% python3 -q
>>> import numpy as np
>>> import numpy.linalg as la
>>> np.set_printoptions(suppress=True, linewidth=200)
>>> def rd(a):
...     return np.round(a, 1) + 0
... 
>>> E = np.load("layer0.npy")
>>> rd(E)
array([[ 0.6,  0.2,  0.1,  0.4,  0.1,  0.2, -0.2,  0. ],
       [ 0.2,  0.9,  0. , -0.2,  0. , -0.1,  0.1,  0. ],
       [ 0.1,  0. ,  1. , -0.1,  0. ,  0. ,  0. ,  0. ],
       [ 0.4, -0.2, -0.1,  0.7, -0.1, -0.2,  0.2,  0. ],
       [ 0.1,  0. ,  0. , -0.1,  1. ,  0. ,  0. ,  0. ],
       [ 0.2, -0.1,  0. , -0.2,  0. ,  0.9,  0.1,  0. ],
       [-0.2,  0.1,  0. ,  0.2,  0. ,  0.1,  0.9,  0. ],
       [ 0. ,  0. ,  0. ,  0. ,  0. ,  0. ,  0. ,  1. ]])
>>> rd(np.trace(E))
np.float64(7.0)
>>> rd((E + E.T) / 2)
array([[ 0.6,  0.2,  0.1,  0.4,  0.1,  0.2, -0.2,  0. ],
       [ 0.2,  0.9,  0. , -0.2,  0. , -0.1,  0.1,  0. ],
       [ 0.1,  0. ,  1. , -0.1,  0. ,  0. ,  0. ,  0. ],
       [ 0.4, -0.2, -0.1,  0.7, -0.1, -0.2,  0.2,  0. ],
       [ 0.1,  0. ,  0. , -0.1,  1. ,  0. ,  0. ,  0. ],
       [ 0.2, -0.1,  0. , -0.2,  0. ,  0.9,  0.1,  0. ],
       [-0.2,  0.1,  0. ,  0.2,  0. ,  0.1,  0.9,  0. ],
       [ 0. ,  0. ,  0. ,  0. ,  0. ,  0. ,  0. ,  1. ]])
>>> rd(np.sort(np.abs(la.eigvals(E))))
array([0., 1., 1., 1., 1., 1., 1., 1.])
>>> rd(E @ E)
array([[ 0.6,  0.2,  0.1,  0.4,  0.1,  0.2, -0.2,  0. ],
       [ 0.2,  0.9,  0. , -0.2,  0. , -0.1,  0.1,  0. ],
       [ 0.1,  0. ,  1. , -0.1,  0. ,  0. ,  0. ,  0. ],
       [ 0.4, -0.2, -0.1,  0.7, -0.1, -0.2,  0.2,  0. ],
       [ 0.1,  0. ,  0. , -0.1,  1. ,  0. ,  0. ,  0. ],
       [ 0.2, -0.1,  0. , -0.2,  0. ,  0.9,  0.1,  0. ],
       [-0.2,  0.1,  0. ,  0.2,  0. ,  0.1,  0.9,  0. ],
       [ 0. ,  0. ,  0. ,  0. ,  0. ,  0. ,  0. ,  1. ]])
>>> np.allclose(E @ E.T, E.T @ E)
True
>>> rd(la.det(E))
np.float64(0.0)
>>> la.determinant(E)
Traceback (most recent call last):
  File "<python-input-12>", line 1, in <module>
    la.determinant(E)
    ^^^^^^^^^^^^^^
AttributeError: module 'numpy.linalg' has no attribute 'determinant'
>>> U, sig, VT = la.svd(E)
>>> rd(sig)
array([1., 1., 1., 1., 1., 1., 1., 0.])
>>> np.argmax(sig[:-1] / (sig[1:] + 1e-6)) + 1
np.int64(7)
>>> out = U[:, :7] @ np.diag(sig[:7]) @ VT[:7]
>>> rd(out)
array([[ 0.6,  0.2,  0.1,  0.4,  0.1,  0.2, -0.2,  0. ],
       [ 0.2,  0.9,  0. , -0.2,  0. , -0.1,  0.1,  0. ],
       [ 0.1,  0. ,  1. , -0.1,  0. ,  0. ,  0. ,  0. ],
       [ 0.4, -0.2, -0.1,  0.7, -0.1, -0.2,  0.2,  0. ],
       [ 0.1,  0. ,  0. , -0.1,  1. ,  0. ,  0. ,  0. ],
       [ 0.2, -0.1,  0. , -0.2,  0. ,  0.9,  0.1,  0. ],
       [-0.2,  0.1,  0. ,  0.2,  0. ,  0.1,  0.9,  0. ],
       [ 0. ,  0. ,  0. ,  0. ,  0. ,  0. ,  0. ,  1. ]])
>>> la.matrix_rank(E, rtol=0.05)
np.int64(7)
>>> rd(la.norm(E - out, 2)), rd(sig[7])
(np.float64(0.0), np.float64(0.0))
>>> rd(la.norm(E - out) / la.norm(E))
np.float64(0.0)
>>> r = la.matrix_rank(E)
>>> r
np.int64(7)
>>> N = la.svd(E)[2][r:].T
>>> la.matrix_rank(E.T @ E), la.matrix_rank(E @ E.T)
(np.int64(7), np.int64(7))
>>> N.shape
(8, 1)
>>> rd(E @ N)
array([[0.],
       [0.],
       [0.],
       [0.],
       [0.],
       [0.],
       [0.],
       [0.]])
>>> rd(N[:, 0] / N[np.abs(N[:, 0]).round(6).argmax(), 0])
array([ 1. , -0.4, -0.2, -0.9, -0.2, -0.5,  0.5,  0. ])
>>> [int(la.matrix_rank(E[:, :j + 1])) for j in range(8)]
[1, 2, 3, 4, 5, 6, 7, 7]
>>> [int(la.matrix_rank(np.delete(E, i, axis=0))) for i in range(8)]
[7, 7, 7, 7, 7, 7, 7, 7]
>>> [int(la.matrix_rank(E[:i])) for i in range(1, len(E) + 1)]
[1, 2, 3, 4, 5, 6, 7, 7]
>>> x0 = np.array([1, -1, 2, 2, -1, -3, -1, 2])
>>> rd(E @ x0)
array([ 0.9, -0.9,  2. ,  2.1, -1. , -2.9, -1.1,  2. ])
>>> rd(la.eigvalsh(2 * E - np.eye(8)))
array([-1.,  1.,  1.,  1.,  1.,  1.,  1.,  1.])
>>> rng = np.random.default_rng(80559)
>>> ang = np.sort(rng.uniform(-2, 2, 32))
>>> F = np.c_[ang, ang ** 2, ang ** 3] @ np.array([[1, 1, -2, 4], [5, -1, 4, 0], [-5, -3, 4, -4]])
>>> rd(F)
array([[ 56. ,  17.2, -11.2,  22.9],
       [ 40.3,  11.3,  -5.7,  14.4],
       [ 39. ,  10.8,  -5.2,  13.7],
       [ 36.9,  10. ,  -4.6,  12.6],
       [ 22.9,   5.1,  -0.5,   5.8],
       [ 16.1,   3. ,   1. ,   2.7],
       [ 14.9,   2.6,   1.2,   2.2],
       [ 13.8,   2.3,   1.4,   1.8],
       [  6.2,   0.3,   2.1,  -0.9],
       [  5. ,   0.1,   2.1,  -1.1],
       [  2. ,  -0.3,   1.7,  -1.5],
       [  1.9,  -0.3,   1.7,  -1.5],
       [  0.6,  -0.4,   1.1,  -1.3],
       [  0.1,  -0.3,   0.7,  -0.9],
       [  0. ,  -0.2,   0.5,  -0.7],
       [  0. ,  -0.2,   0.5,  -0.7],
       [  0. ,  -0.1,   0.1,  -0.2],
       [  0. ,   0. ,   0. ,   0. ],
       [  0.2,   0.1,  -0.2,   0.5],
       [  0.3,   0.1,  -0.2,   0.7],
       [  0.4,   0.1,  -0.2,   0.8],
       [  1.1,  -0.1,   0.5,   1.5],
       [  1.3,  -0.4,   1. ,   1.5],
       [  1.4,  -0.7,   1.6,   1.5],
       [  1.1,  -2.6,   5.4,   0.3],
       [  0. ,  -5. ,   9.6,  -1.8],
       [ -0.5,  -5.8,  10.9,  -2.5],
       [ -2.9,  -9.3,  16.9,  -5.9],
       [-10.2, -17.9,  31.1, -15. ],
       [-10.6, -18.3,  31.7, -15.5],
       [-13.1, -21. ,  35.9, -18.4],
       [-14.4, -22.3,  38.2, -19.9]])
>>> out = np.array([[-2, 2, 4], [2, 0, -3], [3, 0, 0], [5, 5, -1]])
>>> rd(np.einsum("ij->j", F))
array([210. , -42.2, 169.1,  -4.8])
>>> Xc = F - F.mean(axis=1)
Traceback (most recent call last):
  File "<python-input-40>", line 1, in <module>
    Xc = F - F.mean(axis=1)
         ~~^~~~~~~~~~~~~~~~
ValueError: operands could not be broadcast together with shapes (32,4) (32,) 
>>> Xc = F - F.mean(axis=0)
>>> U, sig, VT = la.svd(Xc, full_matrices=False)
>>> rd((sig ** 2).sum() ** 2 / (sig ** 4).sum())
np.float64(1.3)
>>> rd(sig ** 2 / (sig ** 2).sum())
array([0.9, 0.1, 0. , 0. ])
>>> rd(VT[0] * np.sign(VT[0, np.abs(VT[0]).argmax()]))
array([ 0.7,  0.4, -0.5,  0.4])
>>> rd(sig)
array([123.6,  46.6,   6.6,   0. ])
>>> rd(Xc.mean(axis=0))
array([0., 0., 0., 0.])
>>> la.matrix_rank(Xc)
np.int64(3)
>>> (np.sign(U[:, 0]) == np.sign(U[0, 0])).astype(int)
array([1, 1, 1, 1, 1, 1, 1, 1, 1, 1, 0, 0, 0, 0, 0, 0, 0, 0, 0, 0, 0, 0, 0, 0, 0, 0, 0, 0, 0, 0, 0, 0])
>>> la.lstsq(F[:-1].T, F[-1])[2]
np.int32(3)
>>> rd(np.trace(la.pinv(F) @ F))
np.float64(3.0)
>>> K = np.loadtxt("w.csv", delimiter=",")
>>> K
array([[  3.,  -3.,   0.,   1.,  -2.,  -3.,   2.],
       [  0.,  -1.,   3.,   0.,   0.,  -6.,   0.],
       [  3.,  -4.,   1.,   3.,  -2.,  -7.,   1.],
       [  1.,  -5.,   2.,   6.,   0.,  -4.,   4.],
       [  4.,  -4.,   0.,   6.,  -2.,  -2.,   5.],
       [  6.,  -3.,   0.,   3.,  -3.,  -3.,   8.],
       [  4.,  -1.,   2.,   3.,  -2.,   0.,  10.],
       [  5.,  -1.,   1.,   2.,  -2.,   0.,  11.],
       [  7.,  -2.,   0.,   0.,  -1.,  -3.,  11.],
       [  6.,  -3.,  -1.,  -3.,   2.,  -1.,  11.],
       [  8.,  -1.,  -1.,  -6.,   5.,  -1.,  13.],
       [ 10.,   1.,   2.,  -8.,   3.,   2.,  16.],
       [ 13.,   1.,   0.,  -8.,   6.,   5.,  19.],
       [ 15.,   1.,   0., -11.,   3.,   7.,  16.],
       [ 12.,   4.,   2., -11.,   6.,   6.,  17.],
       [ 12.,   7.,   3., -10.,   8.,   6.,  19.],
       [  9.,   4.,   4.,  -8.,   6.,   7.,  20.],
       [ 10.,   2.,   4.,  -5.,   7.,   9.,  19.],
       [ 10.,   3.,   5.,  -7.,   4.,  10.,  22.],
       [ 10.,   0.,   3.,  -9.,   2.,   8.,  22.],
       [ 13.,  -3.,   4., -12.,   0.,  10.,  20.],
       [ 12.,  -3.,   4., -11.,   0.,  12.,  21.],
       [ 14.,  -2.,   5., -14.,   0.,  15.,  19.],
       [ 14.,   1.,   3., -14.,   3.,  12.,  18.],
       [ 13.,   1.,   4., -11.,   5.,   9.,  17.],
       [ 12.,   4.,   5.,  -8.,   2.,   7.,  19.],
       [ 14.,   1.,   6., -10.,  -1.,   9.,  21.]])
>>> G = np.cov(K, rowvar=False)
>>> np.median(K, axis=0)
array([10., -1.,  2., -8.,  2.,  6., 17.])
>>> np.argwhere(np.triu(np.abs(np.corrcoef(K.T)) > 0.8, 1))
array([[0, 3],
       [0, 5],
       [0, 6],
       [3, 5],
       [3, 6],
       [5, 6]])
